>>> import numpy as np
>>> import numpy.linalg as la
>>> np.set_printoptions(precision=3, suppress=True, linewidth=120)
>>> rnd = lambda a: np.round(a, 3) + 0
>>> Z = np.array([[-2, 4, -5, 1, -5, -1], [1, -3, -3, -1, 5, 0]])
>>> rng = np.random.default_rng(501)
>>> A = rng.normal(size=(14, 2)) @ Z + np.array([0, 3, 3, 2, 1, 3])
>>> print(rnd(A))
[[  2.489  -2.225   7.869   0.632   7.839   4.122]
 [  0.317   2.635   5.274   1.976   1.119   3.293]
 [ -0.799   3.947  -2.58    2.074   0.631   2.275]
 [ -2.471   8.322  -1.092   3.425  -6.127   1.954]
 [  1.636  -1.165   2.173   0.735   7.324   3.371]
 [ -4.048  12.787   2.182   4.87  -13.348   1.822]
 [  1.299   0.67    7.724   1.485   3.577   3.784]
 [ -1.442   6.968   5.355   3.263  -5.315   2.821]
 [ -1.346   5.743  -0.079   2.699  -2.493   2.353]
 [ -2.157   7.534  -1.186   3.189  -4.943   2.031]
 [ -2.241   8.46    2.78    3.61   -7.049   2.369]
 [  3.925  -5.143  11.199  -0.109  11.545   4.816]
 [ -3.915  13.779   9.438   5.432 -16.161   2.518]
 [ -2.648  10.07    6.133   4.211 -10.054   2.563]]
>>> left, sv, vt = la.svd(A)
>>> print(np.argmax(sv[:-1] / (sv[1:] + 1e-6)) + 1)
3
>>> A2 = left[:, :3] @ np.diag(sv[:3]) @ vt[:3]
>>> print(rnd(np.abs(A - A2).max()))
0.0
>>> print(rnd(A2))
[[  2.489  -2.225   7.869   0.632   7.839   4.122]
 [  0.317   2.635   5.274   1.976   1.119   3.293]
 [ -0.799   3.947  -2.58    2.074   0.631   2.275]
 [ -2.471   8.322  -1.092   3.425  -6.127   1.954]
 [  1.636  -1.165   2.173   0.735   7.324   3.371]
 [ -4.048  12.787   2.182   4.87  -13.348   1.822]
 [  1.299   0.67    7.724   1.485   3.577   3.784]
 [ -1.442   6.968   5.355   3.263  -5.315   2.821]
 [ -1.346   5.743  -0.079   2.699  -2.493   2.353]
 [ -2.157   7.534  -1.186   3.189  -4.943   2.031]
 [ -2.241   8.46    2.78    3.61   -7.049   2.369]
 [  3.925  -5.143  11.199  -0.109  11.545   4.816]
 [ -3.915  13.779   9.438   5.432 -16.161   2.518]
 [ -2.648  10.07    6.133   4.211 -10.054   2.563]]
>>> rk = la.matrix_rank(A2)
>>> print(rk)
3
>>> ns = la.svd(A2)[2][rk:].T
>>> print(la.matrix_rank(A2.T @ A2), la.matrix_rank(A2 @ A2.T))
3 3
>>> print(np.allclose(A2 @ ns, 0))
True
>>> print([int(la.matrix_rank(A2[:i])) for i in range(1, len(A2) + 1)])
[1, 2, 3, 3, 3, 3, 3, 3, 3, 3, 3, 3, 3, 3]
>>> t3 = np.stack([A, -1 * A, A[::-1]])
>>> print(t3.shape)
(3, 14, 6)
>>> print(rnd(t3.sum(axis=0)))
[[ -2.648  10.07    6.133   4.211 -10.054   2.563]
 [ -3.915  13.779   9.438   5.432 -16.161   2.518]
 [  3.925  -5.143  11.199  -0.109  11.545   4.816]
 [ -2.241   8.46    2.78    3.61   -7.049   2.369]
 [ -2.157   7.534  -1.186   3.189  -4.943   2.031]
 [ -1.346   5.743  -0.079   2.699  -2.493   2.353]
 [ -1.442   6.968   5.355   3.263  -5.315   2.821]
 [  1.299   0.67    7.724   1.485   3.577   3.784]
 [ -4.048  12.787   2.182   4.87  -13.348   1.822]
 [  1.636  -1.165   2.173   0.735   7.324   3.371]
 [ -2.471   8.322  -1.092   3.425  -6.127   1.954]
 [ -0.799   3.947  -2.58    2.074   0.631   2.275]
 [  0.317   2.635   5.274   1.976   1.119   3.293]
 [  2.489  -2.225   7.869   0.632   7.839   4.122]]
>>> cen = A - A.mean(axis=0)
>>> left, sv, vt = la.svd(cen, full_matrices=False)
>>> print(rnd(sv))
[37.61  15.179  0.     0.     0.     0.   ]
>>> print(rnd(cen.mean(axis=0)))
[0. 0. 0. 0. 0. 0.]
>>> print(rnd(vt[0] * np.sign(vt[0, np.abs(vt[0]).argmax()])))
[ 0.23  -0.542  0.119 -0.156  0.781  0.073]
>>> print(np.searchsorted(np.cumsum(sv ** 2) / (sv ** 2).sum(), 0.9) + 1)
2
